$ python -q
>>> import numpy as np
>>> from numpy import linalg as LA
>>> np.set_printoptions(precision=1, suppress=True, linewidth=160, sign=" ")
>>> def tidy(a):
...     return np.round(a, 1) + 0
... 
>>> K = np.load("out6.npy")
>>> print(K)
[[-1 -2 -1]
 [ 1  1 -1]
 [ 2  2 -1]
 [-2 -3  0]]
>>> proj = K @ LA.solve(K.T @ K, K.T)
>>> print(tidy(np.diag(proj)))
[ 0.7  0.7  1.   0.7]
>>> print(tidy(proj @ K[:, 0]))
[-1.  1.  2. -2.]
>>> print(tidy(proj))
[[ 0.7  0.3  0.   0.3]
 [ 0.3  0.7  0.  -0.3]
 [ 0.   0.   1.   0. ]
 [ 0.3 -0.3  0.   0.7]]
>>> Q, Rm = LA.qr(K)
>>> print(tidy(Q.T @ Q))
[[ 1.  0.  0.]
 [ 0.  1.  0.]
 [ 0.  0.  1.]]
>>> print(tidy(Q @ Rm))
[[-1. -2. -1.]
 [ 1.  1. -1.]
 [ 2.  2. -1.]
 [-2. -3.  0.]]
>>> print(tidy(Rm))
[[ 3.2  4.1 -0.6]
 [ 0.   1.   1.5]
 [ 0.   0.  -0.5]]
>>> Q = K.astype(float).copy()
>>> for j in range(3):
...     Q[:, j] -= Q[:, :j] @ (Q[:, :j].T @ Q[:, j])
...     Q[:, j] /= LA.norm(Q[:, j])
... 
>>> print(tidy(Q))
[[-0.3 -0.7 -0.3]
 [ 0.3 -0.3 -0.7]
 [ 0.6 -0.6  0.5]
 [-0.6 -0.4  0.3]]
>>> print(tidy(Q.T @ Q))
[[ 1.  0.  0.]
 [ 0.  1.  0.]
 [ 0.  0.  1.]]
>>> print(tidy(Q.T @ K))
[[ 3.2  4.1 -0.6]
 [ 0.   1.   1.5]
 [ 0.   0.   0.5]]
>>> rng = np.random.default_rng(91)
>>> out = Q + rng.integers(-2, 3, (4, 1)) @ rng.integers(-2, 3, (1, 3))
>>> print(tidy(out))
[[-2.3  1.3  1.7]
 [ 2.3 -2.3 -2.7]
 [ 2.6 -2.6 -1.5]
 [-4.6  3.6  4.3]]
>>> print(tidy(out - Q))
[[-2.  2.  2.]
 [ 2. -2. -2.]
 [ 2. -2. -2.]
 [-4.  4.  4.]]
>>> F = np.loadtxt("layer14.csv", delimiter=",")
>>> print(F)
[[ 0.9  0.6  0.2]
 [ 2.2  1.4 -0.2]
 [-0.3 -0.2  0.1]
 [-1.9 -1.2  0. ]
 [-4.1 -2.5  0.1]
 [ 1.9  1.2  0.1]
 [-0.1  0.3  0.1]
 [-1.9 -1.2  0.2]
 [ 1.8  1.1 -0.2]
 [ 0.5  0.3 -0.1]]
>>> left, sv, VT = LA.svd(F)
>>> print(tidy(sv))
[ 7.2  0.4  0.3]
>>> print(np.argmax(sv[:-1] / (sv[1:] + 1e-6)) + 1)
1
>>> out = left[:, :1] @ np.diag(sv[:1]) @ VT[:1]
>>> print(LA.matrix_rank(F, rtol=0.05))
2
>>> print(tidy(out))
[[ 0.9  0.6  0. ]
 [ 2.2  1.4 -0.1]
 [-0.3 -0.2  0. ]
 [-1.9 -1.2  0.1]
 [-4.1 -2.5  0.1]
 [ 1.9  1.2 -0.1]
 [ 0.1  0.   0. ]
 [-1.9 -1.2  0.1]
 [ 1.8  1.1 -0.1]
 [ 0.5  0.3  0. ]]
>>> print(tidy(np.abs(F - out).max()))
0.3
>>> out = np.array([[1, 1], [0, 1], [2, 2]])
>>> print(tidy(np.einsum("ij->j", F)))
[-1.  -0.2  0.3]
>>> print(LA.matrix_rank(np.vstack([F, out.T])))
3
>>> print(LA.matrix_rank(F @ out))
2
>>> d = LA.norm(F[:, None] - F[None], axis=-1)
>>> print(tidy(LA.norm(F, axis=1)))
[ 1.1  2.6  0.4  2.2  4.8  2.2  0.3  2.3  2.1  0.6]
>>> print(LA.matrix_rank(d ** 2))
5
>>> print(d.mean(axis=1).argmax())
4
>>> print(d[6].round(6).argsort(kind="stable")[:4])
[ 6  2  9  0]
>>> print(tidy(d[6]))
[ 1.   2.6  0.5  2.3  4.9  2.2  0.   2.3  2.1  0.6]
>>> C2 = np.cov(F, rowvar=False)
>>> print(tidy(LA.eigvalsh(C2)[::-1]))
[ 5.7  0.   0. ]
>>> print(tidy(np.corrcoef(F[:, 1], F[:, 0])[0, 1]))
1.0
>>> print(tidy(C2))
[[ 4.1  2.5 -0.1]
 [ 2.5  1.6 -0.1]
 [-0.1 -0.1  0. ]]
>>> arr = np.load("a.npy")
>>> print(arr)
[[-2.  0.  0.  0.]
 [ 0.  2.  3.  3.]
 [ 0.  1.  0. -2.]
 [ 0.  3. -3.  0.]]
>>> # splits into 2 blocks
>>> vec = np.array([-1, 1, -2, -2])
>>> y = arr @ vec
>>> beta, lr = np.zeros(4), 1 / LA.norm(arr, 2) ** 2
>>> for i in range(30):
...     beta -= lr * arr.T @ (arr @ beta - y)
...     if i % 10 == 0: print(i, round(LA.norm(arr @ beta - y), 1))
... 
0 2.3
10 0.4
20 0.1
>>> print(tidy(LA.cond(arr)))
2.6
>>> print(tidy(beta))
[-1.  1. -2. -2.]
>>> print(arr @ arr)
[[ 4.  0.  0.  0.]
 [ 0. 16. -3.  0.]
 [ 0. -4.  9.  3.]
 [ 0.  3.  9. 15.]]
>>> LA.determinant(arr)
Traceback (most recent call last):
  File "<python-input-56>", line 1, in <module>
    LA.determinant(arr)
    ^^^^^^^^^^^^^^
AttributeError: module 'numpy.linalg' has no attribute 'determinant'
>>> print((arr + arr.T) / 2)
[[-2.   0.   0.   0. ]
 [ 0.   2.   2.   3. ]
 [ 0.   2.   0.  -2.5]
 [ 0.   3.  -2.5  0. ]]
>>> print(tidy(LA.det(arr)))
78.0
>>> W0 = np.array([[-2, 6, 1, -3], [-4, 0, 2, 0], [-5, 15, -1, 3], [-10, 0, -2, 0]])
>>> Q, evecs = LA.qr(W0[:, :2])[0], LA.qr(W0[:, 2:])[0]
>>> sv = LA.svd(Q.T @ evecs, compute_uv=False)
>>> print((sv > 0.9).sum())
0
>>> print(tidy(sv))
[ 0.4  0.4]
>>> left, sv = LA.svd(arr)
Traceback (most recent call last):
  File "<python-input-64>", line 1, in <module>
    left, sv = LA.svd(arr)
    ^^^^^^^^
ValueError: too many values to unpack (expected 2)
>>> left, sv, VT = LA.svd(arr, full_matrices=False)
>>> print(tidy(left.T @ left))
[[ 1.  0.  0.  0.]
 [ 0.  1.  0.  0.]
 [ 0.  0.  1.  0.]
 [ 0.  0.  0.  1.]]
>>> print(tidy(sv))
[ 5.   4.1  2.   1.9]
>>> print(tidy(np.sqrt((sv ** 2).sum())), tidy(LA.norm(arr)))
7.0 7.0
>>> print(tidy(np.abs(VT[0])))
[ 0.   0.   0.8  0.6]
>>> vec = np.array([-2, 1, 0, 0])
>>> a = np.maximum(W0 @ vec, 0)
>>> print(W0.T @ a)
[-377  435  -39   45]
>>> print(a)
[ 10   8  25  20]
>>> left, sv, VT = LA.svd(W0, full_matrices=False)
>>> print(np.allclose(left * sv @ VT, W0))
True
>>> print(left.shape, sv.shape, VT.shape)
(4, 4) (4,) (4, 4)
>>> print(tidy(sv))
[ 17.6  10.    4.2   2.4]
>>> print(tidy(left.T @ left))
[[ 1.  0.  0.  0.]
 [ 0.  1.  0.  0.]
 [ 0.  0.  1.  0.]
 [ 0.  0.  0.  1.]]
>>> print(tidy(left.T @ W0 @ VT.T))
[[ 17.6   0.    0.    0. ]
 [  0.   10.    0.    0. ]
 [  0.    0.    4.2   0. ]
 [  0.    0.    0.    2.4]]
>>> out = LA.inv(W0)
>>> print(tidy(W0 @ out))
[[ 1.  0.  0.  0.]
 [ 0.  1.  0.  0.]
 [ 0.  0.  1.  0.]
 [ 0.  0.  0.  1.]]
>>> print(np.allclose(out, W0.T))
False
>>> print(tidy(LA.inv(out)))
[[ -2.   6.   1.  -3.]
 [ -4.   0.   2.   0.]
 [ -5.  15.  -1.   3.]
 [-10.   0.  -2.   0.]]
>>> print(tidy(LA.det(W0) * LA.det(out)))
1.0
>>> print(tidy(out))
[[ 0.  -0.1  0.  -0.1]
 [ 0.   0.   0.   0. ]
 [ 0.   0.4  0.  -0.1]
 [-0.2  0.1  0.1  0. ]]
>>> print(tidy(LA.cond(W0)))
7.4
>>> data = 3 * np.eye(3) + np.eye(3, k=1)
>>> print(data)
[[ 3.  1.  0.]
 [ 0.  3.  1.]
 [ 0.  0.  3.]]
>>> # triangular
>>> print(np.einsum("ii->", data))
9.0
>>> print(tidy(LA.det(2 * data)), tidy(LA.det(data)))
216.0 27.0
>>> print(tidy(LA.eigvals(data)))
[ 3.  3.  3.]
>>> print(tidy(LA.eigvals(data).sum().real))
9.0
>>> out = data / np.sqrt((data ** 2).mean(axis=1, keepdims=True))
>>> print(tidy(out[1]))
[ 0.   1.6  0.5]
>>> print(tidy(data - data.mean(axis=1, keepdims=True)))
[[ 1.7 -0.3 -1.3]
 [-1.3  1.7 -0.3]
 [-1.  -1.   2. ]]
>>> print(LA.matrix_rank(out) == LA.matrix_rank(data))
True
>>> ev, evecs = LA.eig(data)
>>> print(np.prod(ev))
27.0
>>> print(tidy(np.sort(LA.eigvals(data.T))))
[ 3.  3.  3.]
>>> vec = np.array([0, 3, 5])
>>> y = data @ vec
>>> beta, lr = np.zeros(3), 1 / LA.norm(data, 2) ** 2
>>> for i in range(60):
...     beta -= lr * data.T @ (data @ beta - y)
...     if i % 10 == 0: print(i, round(LA.norm(data @ beta - y), 1))
... 
0 3.2
10 0.0
20 0.0
30 0.0
40 0.0
50 0.0
>>> print(tidy(LA.cond(data)))
1.6
>>> print(tidy(beta))
[ 0.  3.  5.]
